>>> import numpy as np
>>> np.set_printoptions(precision=3, suppress=True, linewidth=140)
>>> rnd = lambda a: np.round(a, 3) + 0
>>> m1 = np.loadtxt("mat.csv", delimiter=",")
>>> rnd(m1)
array([[ 1.62 ,  0.785,  1.102, -0.516,  0.516],
       [ 0.785,  1.212, -0.322,  0.777, -0.428],
       [ 1.102, -0.322,  1.308, -0.691,  0.572],
       [-0.516,  0.777, -0.691,  0.144,  0.521],
       [ 0.516, -0.428,  0.572,  0.521,  0.717]])
>>> proj = np.triu(np.array([[0, 1, 2, 0, 3],
...     [3, 3, 1, 3, 2],
...     [2, 2, 0, 1, 1],
...     [0, 3, 0, 1, 1],
...     [0, 3, 2, 2, 0]]), 1) + np.eye(5)
>>> M2 = proj @ m1 @ np.linalg.inv(proj)
>>> rnd(np.linalg.det(M2))
np.float64(0.0)
>>> rnd(np.poly(M2))
array([ 1., -5.,  5.,  5., -6.,  0.])
>>> rng = np.random.default_rng(717)
>>> lab = rng.permutation(5)
>>> lab
array([3, 1, 0, 2, 4])
>>> M2 = m1[lab][:, lab]
>>> rnd(np.sort(np.abs(np.linalg.eigvals(M2))))
array([0., 1., 1., 2., 3.])
>>> rnd(np.diag(M2))
array([0.144, 1.212, 1.62 , 1.308, 0.717])
>>> np.trace(M2)
np.float64(5.0)
>>> rnd(M2)
array([[ 0.144,  0.777, -0.516, -0.691,  0.521],
       [ 0.777,  1.212,  0.785, -0.322, -0.428],
       [-0.516,  0.785,  1.62 ,  1.102,  0.516],
       [-0.691, -0.322,  1.102,  1.308,  0.572],
       [ 0.521, -0.428,  0.516,  0.572,  0.717]])
>>> ev, vecs = np.linalg.eigvalsh(M2)
Traceback (most recent call last):
  File "<python-input-17>", line 1, in <module>
    ev, vecs = np.linalg.eigvalsh(M2)
    ^^^^^^^^
ValueError: too many values to unpack (expected 2)
>>> ev, vecs = np.linalg.eigh(M2)
>>> ev.sum(), np.trace(M2)
(np.float64(5.0), np.float64(5.0))
>>> rnd(np.linalg.eigvalsh(M2 @ M2))
array([0., 1., 1., 4., 9.])
>>> rnd(np.linalg.svd(M2, compute_uv=False))
array([3., 2., 1., 1., 0.])
>>> rnd(np.abs(vecs[:, -1]))
array([0.221, 0.037, 0.7  , 0.627, 0.258])
>>> rnd(np.linalg.eigvalsh(M2 + 4 * np.eye(5)))
array([3., 4., 5., 6., 7.])
>>> rnd(vecs.T @ vecs)
array([[1., 0., 0., 0., 0.],
       [0., 1., 0., 0., 0.],
       [0., 0., 1., 0., 0.],
       [0., 0., 0., 1., 0.],
       [0., 0., 0., 0., 1.]])
>>> w1 = np.array([[-2, 7], [-8, -1], [-3, -4], [-8, -5], [0, 6]])
>>> coef = np.array([3, 3])
>>> act = np.maximum(m1 @ w1 + coef, 0)
>>> np.linalg.matrix_rank(act)
np.int64(2)
>>> (act > 0).astype(int)
array([[0, 1],
       [0, 1],
       [1, 1],
       [0, 1],
       [0, 1]])
>>> W2 = np.array([[2, 2, -2], [1, -1, 1]])
>>> (act @ W2).round(6).argmax(axis=1)
array([0, 0, 0, 0, 0])
>>> W0 = np.loadtxt("run0.csv", delimiter=",")
>>> W0
array([[6., 4., 0., 2.],
       [4., 4., 6., 3.],
       [0., 6., 4., 5.],
       [2., 3., 5., 0.]])
>>> u, r1 = W0[3], W0[2]
>>> u @ r1
np.float64(38.0)
>>> u @ u
np.float64(38.0)
>>> pr = (u @ r1) / (u @ u) * u
>>> rnd(np.linalg.norm(u + r1) ** 2 + np.linalg.norm(u - r1) ** 2)
np.float64(230.0)
>>> (r1 - pr) @ u
np.float64(0.0)
>>> x = np.array([-5, 0, -4, -5])
>>> np.sign((W0 @ x).round(6))
array([-1., -1., -1., -1.])
>>> W0 @ np.ones(4)
array([12., 17., 15., 10.])
>>> W0 @ np.eye(4)[2]
array([0., 6., 4., 5.])
>>> W0 @ (2 * x)
array([ -80., -118.,  -82.,  -60.])
>>> np.einsum("ij,j->i", W0, x)
array([-40., -59., -41., -30.])
>>> np.linalg.norm(W0 @ x) <= np.linalg.norm(W0, 2) * np.linalg.norm(x) + 1e-9
np.True_
>>> x = np.array([0, 2, 3, 1])
>>> target = W0 @ x
>>> coef, lr = np.zeros(4), 1 / np.linalg.norm(W0, 2) ** 2
>>> for i in range(200):
...     coef -= lr * W0.T @ (W0 @ coef - target)
...     if i % 50 == 0: print(i, round(np.linalg.norm(W0 @ coef - target), 3))
... 
0 8.156
50 0.215
100 0.133
150 0.083
>>> rnd(coef)
array([0.008, 1.973, 3.006, 1.026])
>>> rnd(np.linalg.cond(W0))
np.float64(10.298)
>>> ev, vecs = np.linalg.eigh(W0)
>>> x = np.array([1, 0, -1, 1])
>>> rnd(vecs * np.abs(ev) @ vecs.T)
array([[6.703, 2.788, 1.534, 0.969],
       [2.788, 6.5  , 3.671, 3.675],
       [1.534, 3.671, 7.584, 1.911],
       [0.969, 3.675, 1.911, 4.461]])
>>> np.abs(W0).sum(axis=1).max(), rnd(np.abs(ev).max())
(np.float64(17.0), np.float64(14.02))
>>> rnd(np.linalg.eigvalsh(W0[1:, 1:]))
array([-3.602, -0.972, 12.573])
>>> (np.sign(vecs[:, -1].round(6)) == np.sign(vecs[0, -1].round(6))).astype(int)
array([1, 1, 1, 1])
>>> Q, vecs = np.linalg.qr(W0[:, :2])[0], np.linalg.qr(W0[:, 2:])[0]
>>> sigma = np.linalg.svd(Q.T @ vecs, compute_uv=False)
>>> rnd(np.degrees(np.arccos(sigma.clip(0, 1))))
array([14.729, 83.814])
>>> rnd(np.linalg.norm(Q @ Q.T - vecs @ vecs.T, 2))
np.float64(0.994)
>>> (sigma > 0.9).sum()
np.int64(1)
>>> E = np.diag(20 * np.array([2, 0, 1, 0, 0, 0, 3, 0])) + np.array([[2, 0, 2, 1, 2, 0, 1, 1],
...     [1, 2, 1, 0, 2, 0, 0, 2],
...     [1, 0, 2, 1, 0, 2, 2, 1],
...     [0, 0, 1, 1, 0, 1, 1, 2],
...     [2, 0, 2, 1, 2, 0, 0, 2],
...     [1, 2, 0, 2, 2, 1, 0, 2],
...     [2, 2, 0, 1, 0, 1, 1, 2],
...     [2, 1, 2, 0, 2, 2, 2, 0]])
>>> E
array([[42,  0,  2,  1,  2,  0,  1,  1],
       [ 1,  2,  1,  0,  2,  0,  0,  2],
       [ 1,  0, 22,  1,  0,  2,  2,  1],
       [ 0,  0,  1,  1,  0,  1,  1,  2],
       [ 2,  0,  2,  1,  2,  0,  0,  2],
       [ 1,  2,  0,  2,  2,  1,  0,  2],
       [ 2,  2,  0,  1,  0,  1, 61,  2],
       [ 2,  1,  2,  0,  2,  2,  2,  0]])
>>> th = np.radians(72)
>>> Rm = np.eye(5)
>>> Rm[3, 3] = Rm[0, 0] = np.cos(th)
>>> Rm[3, 0], Rm[0, 3] = -np.sin(th), np.sin(th)
>>> rnd(Rm)
array([[ 0.309,  0.   ,  0.   ,  0.951,  0.   ],
       [ 0.   ,  1.   ,  0.   ,  0.   ,  0.   ],
       [ 0.   ,  0.   ,  1.   ,  0.   ,  0.   ],
       [-0.951,  0.   ,  0.   ,  0.309,  0.   ],
       [ 0.   ,  0.   ,  0.   ,  0.   ,  1.   ]])
>>> M2 = m1 @ Rm.T
>>> rnd(np.abs(M2 - m1).max(axis=0))
array([1.61 , 0.   , 0.   , 1.284, 0.   ])
>>> rnd(np.linalg.det(Rm)), rnd(np.trace(Rm))
(np.float64(1.0), np.float64(3.618))
>>> np.allclose(np.linalg.norm(m1, axis=1), np.linalg.norm(M2, axis=1))
True
>>> M2 = np.linalg.inv(Rm)
>>> rnd(M2)
array([[ 0.309,  0.   ,  0.   , -0.951,  0.   ],
       [ 0.   ,  1.   ,  0.   ,  0.   ,  0.   ],
       [ 0.   ,  0.   ,  1.   ,  0.   ,  0.   ],
       [ 0.951,  0.   ,  0.   ,  0.309,  0.   ],
       [ 0.   ,  0.   ,  0.   ,  0.   ,  1.   ]])
>>> rnd(Rm @ M2)
array([[1., 0., 0., 0., 0.],
       [0., 1., 0., 0., 0.],
       [0., 0., 1., 0., 0.],
       [0., 0., 0., 1., 0.],
       [0., 0., 0., 0., 1.]])
>>> rnd(np.linalg.det(Rm) * M2)
array([[ 0.309,  0.   ,  0.   , -0.951,  0.   ],
       [ 0.   ,  1.   ,  0.   ,  0.   ,  0.   ],
       [ 0.   ,  0.   ,  1.   ,  0.   ,  0.   ],
       [ 0.951,  0.   ,  0.   ,  0.309,  0.   ],
       [ 0.   ,  0.   ,  0.   ,  0.   ,  1.   ]])
>>> rnd(np.linalg.inv(M2))
array([[ 0.309,  0.   ,  0.   ,  0.951,  0.   ],
       [ 0.   ,  1.   ,  0.   ,  0.   ,  0.   ],
       [ 0.   ,  0.   ,  1.   ,  0.   ,  0.   ],
       [-0.951,  0.   ,  0.   ,  0.309,  0.   ],
       [ 0.   ,  0.   ,  0.   ,  0.   ,  1.   ]])
>>> x = np.array([2, -2, 0, 2, -1])
>>> a = np.maximum(M2 @ x, 0)
>>> rnd(np.tanh(M2 @ x))
array([-0.858, -0.964,  0.   ,  0.987, -0.762])
>>> rnd(np.maximum(M2 @ x, 0) - np.maximum(-M2 @ x, 0))
array([-1.284, -2.   ,  0.   ,  2.52 , -1.   ])
>>> rnd(M2.T @ a)
array([2.397, 0.   , 0.   , 0.779, 0.   ])
>>> rnd(np.maximum(M2 @ (3 * x), 0))
array([0.  , 0.  , 0.  , 7.56, 0.  ])
>>> A = (rng.random((4, 4)) < 0.3) + np.eye(4)
>>> A /= A.sum(axis=1, keepdims=True)
>>> A
array([[1. , 0. , 0. , 0. ],
       [0.5, 0.5, 0. , 0. ],
       [0.5, 0. , 0.5, 0. ],
       [0. , 0. , 0. , 1. ]])
>>> lab = rng.permutation(4)
>>> lab
array([3, 1, 0, 2])
>>> M2 = A[lab][:, lab]
>>> np.trace(M2)
np.float64(3.0)
>>> rnd(np.linalg.det(A.T))
np.float64(0.25)
>>> np.kron(np.eye(2, dtype=int), A)
array([[1. , 0. , 0. , 0. , 0. , 0. , 0. , 0. ],
       [0.5, 0.5, 0. , 0. , 0. , 0. , 0. , 0. ],
       [0.5, 0. , 0.5, 0. , 0. , 0. , 0. , 0. ],
       [0. , 0. , 0. , 1. , 0. , 0. , 0. , 0. ],
       [0. , 0. , 0. , 0. , 1. , 0. , 0. , 0. ],
       [0. , 0. , 0. , 0. , 0.5, 0.5, 0. , 0. ],
       [0. , 0. , 0. , 0. , 0.5, 0. , 0.5, 0. ],
       [0. , 0. , 0. , 0. , 0. , 0. , 0. , 1. ]])
>>> np.einsum("ii->", A)
np.float64(3.0)
>>> rnd(np.linalg.eigvals(A))
array([0.5, 0.5, 1. , 1. ])
>>> rnd(np.linalg.eigvals(A).sum().real)
np.float64(3.0)
>>> x = np.array([2, 3, 2, 0])
>>> a = np.maximum(A @ x, 0)
>>> np.maximum(A @ (3 * x), 0)
array([6. , 7.5, 6. , 0. ])
>>> rk = np.linalg.matrix_rank(m1)
>>> rk
np.int64(4)
>>> null = np.linalg.svd(m1)[2][rk:].T
>>> null.shape
(5, 1)
>>> [int(np.linalg.matrix_rank(m1[:i])) for i in range(1, len(m1) + 1)]
[1, 2, 3, 4, 4]
>>> M2 = A / np.sqrt((A ** 2).mean(axis=1, keepdims=True))
>>> M2[3]
array([0., 0., 0., 2.])
>>> A - A.mean(axis=1, keepdims=True)
array([[ 0.75, -0.25, -0.25, -0.25],
       [ 0.25,  0.25, -0.25, -0.25],
       [ 0.25, -0.25,  0.25, -0.25],
       [-0.25, -0.25, -0.25,  0.75]])
>>> rnd(np.linalg.norm(M2, axis=1))
array([2., 2., 2., 2.])
>>> data = np.load("arr.npy")
>>> data
array([[-0.1  , -0.9  , -1.6  , -2.5  , -0.279, -0.9  ],
       [-0.2  ,  1.2  ,  1.2  ,  2.3  , -0.455,  2.5  ],
       [ 0.4  ,  0.4  ,  1.1  , -0.9  ,  0.799,  0.2  ],
       [-1.5  ,  0.   ,  2.   , -1.3  , -3.126,  0.9  ],
       [ 0.5  ,  1.5  , -0.3  ,  1.8  ,  1.154,  0.4  ],
       [ 1.   ,  0.   , -0.6  , -1.3  ,  1.877, -0.4  ],
       [ 0.3  ,  0.3  , -1.4  ,  0.   ,  0.643, -1.2  ],
       [-2.9  ,  0.2  , -0.5  , -0.2  , -5.836,  1.7  ],
       [ 0.   , -0.5  , -0.3  , -0.1  , -0.037, -1.4  ],
       [ 0.2  , -1.7  ,  0.   ,  0.7  ,  0.371, -0.6  ],
       [ 0.1  , -0.6  , -2.1  ,  0.6  ,  0.263,  0.3  ],
       [-0.7  ,  1.   ,  2.7  ,  0.5  , -1.414,  0.9  ],
       [ 1.9  , -0.3  , -1.2  ,  0.8  ,  3.921, -0.4  ],
       [-0.7  ,  0.9  , -0.2  ,  0.9  , -1.337, -1.7  ],
       [ 1.1  , -0.9  , -0.2  ,  0.4  ,  2.21 , -0.3  ],
       [ 0.8  ,  0.3  ,  1.1  ,  0.4  ,  1.678,  0.2  ],
       [-2.   , -1.8  ,  2.1  , -0.2  , -3.909, -1.3  ],
       [-1.   ,  1.3  ,  0.7  ,  0.5  , -1.982,  1.9  ],
       [-0.2  ,  0.   ,  1.1  ,  1.9  , -0.244, -0.5  ],
       [-0.5  ,  0.5  ,  0.1  , -0.3  , -1.086,  0.8  ],
       [ 0.   , -0.1  , -0.5  , -0.1  , -0.05 ,  3.4  ],
       [-2.1  ,  0.3  , -1.2  , -0.5  , -4.369, -1.4  ],
       [-0.3  ,  1.2  , -0.2  , -0.5  , -0.549, -1.1  ],
       [-0.5  ,  0.3  , -0.3  , -0.8  , -0.992, -0.2  ],
       [ 0.5  ,  0.3  ,  0.7  , -1.2  ,  1.063,  0.1  ],
       [-1.1  ,  0.2  ,  0.8  , -1.6  , -2.241,  0.6  ],
       [-0.9  , -1.4  ,  1.5  , -2.8  , -1.853,  1.9  ],
       [ 0.4  , -0.7  ,  0.4  , -1.6  ,  0.729, -1.   ],
       [ 0.9  , -0.7  , -1.6  , -1.1  ,  1.925,  0.2  ],
       [ 0.   ,  0.1  , -0.9  ,  1.1  , -0.176,  0.8  ],
       [ 1.1  , -1.9  , -1.   , -0.8  ,  2.141,  0.7  ],
       [ 0.7  ,  1.7  ,  1.   , -0.5  ,  1.515, -0.1  ],
       [ 1.5  ,  0.   ,  1.9  ,  0.7  ,  2.993,  1.7  ],
       [-0.8  , -1.3  , -1.1  , -0.3  , -1.656,  0.5  ],
       [ 0.1  ,  0.8  , -1.1  , -0.1  ,  0.204, -0.4  ]])
>>> Uu, sigma, VT = np.linalg.svd(data, full_matrices=False)
>>> rnd(Uu.T @ Uu)
array([[1., 0., 0., 0., 0., 0.],
       [0., 1., 0., 0., 0., 0.],
       [0., 0., 1., 0., 0., 0.],
       [0., 0., 0., 1., 0., 0.],
       [0., 0., 0., 0., 1., 0.],
       [0., 0., 0., 0., 0., 1.]])
>>> np.abs(Uu[:, 0]).round(6).argmax()
np.int64(7)
>>> rnd(np.sqrt((sigma ** 2).sum())), rnd(np.linalg.norm(data))
(np.float64(18.994), np.float64(18.994))
>>> Uu.shape, sigma.shape, VT.shape
((35, 6), (6,), (6, 6))
>>> cov = np.cov(data, rowvar=False)
>>> np.median(data, axis=0)
array([ 0.  ,  0.1 , -0.2 , -0.2 , -0.05,  0.2 ])
>>> cov.shape
(6, 6)
>>> rnd(np.corrcoef(data[:, 0], data[:, 3])[0, 1])
np.float64(0.143)
>>> rnd(np.linalg.eigvalsh(cov)[::-1])
array([5.549, 1.933, 1.315, 1.043, 0.627, 0.001])
>>> Uu, sigma, VT = np.linalg.svd(m1)
>>> np.argmax(sigma[:-1] / (sigma[1:] + 1e-6)) + 1
np.int64(4)
>>> rnd(sigma)
array([3., 2., 1., 1., 0.])
>>> M2 = Uu[:, :4] @ np.diag(sigma[:4]) @ VT[:4]
>>> np.linalg.matrix_rank(m1, rtol=0.05)
np.int64(4)
>>> rnd(np.abs(m1 - M2).max())
np.float64(0.0)
>>> rnd(np.linalg.norm(m1 - M2) / np.linalg.norm(m1))
np.float64(0.0)
>>> x = np.array([2, 1, 0, 0, 3, 0])
>>> target = data @ x
>>> rnd(np.linalg.lstsq(data, target)[0])
array([2., 1., 0., 0., 3., 0.])
>>> try:
...     np.linalg.solve(data, target)
... except np.linalg.LinAlgError as e:
...     print(e)
... 
Last 2 dimensions of the array must be square
>>> target = target + 0.05 * rng.normal(size=35)
>>> rnd(target)
array([ -1.863,  -0.574,   3.717, -12.407,   5.999,   7.663,   2.867, -23.091,  -0.601,  -0.155,   0.46 ,  -4.703,  15.24 ,  -4.433,
         7.914,   6.938, -17.526,  -6.605,  -1.085,  -3.781,  -0.308, -17.028,  -1.031,  -3.698,   4.436,  -8.789,  -8.788,   2.274,
         6.89 ,  -0.371,   6.727,   7.617,  11.954,  -7.867,   1.693])
>>> coef, *_ = np.linalg.lstsq(data, target)
>>> rnd(np.linalg.norm(target - data @ coef))
np.float64(0.234)
>>> coef.round()
array([ 2.,  1., -0.,  0.,  3., -0.])
>>> rnd(data.T @ (target - data @ coef))
array([0., 0., 0., 0., 0., 0.])
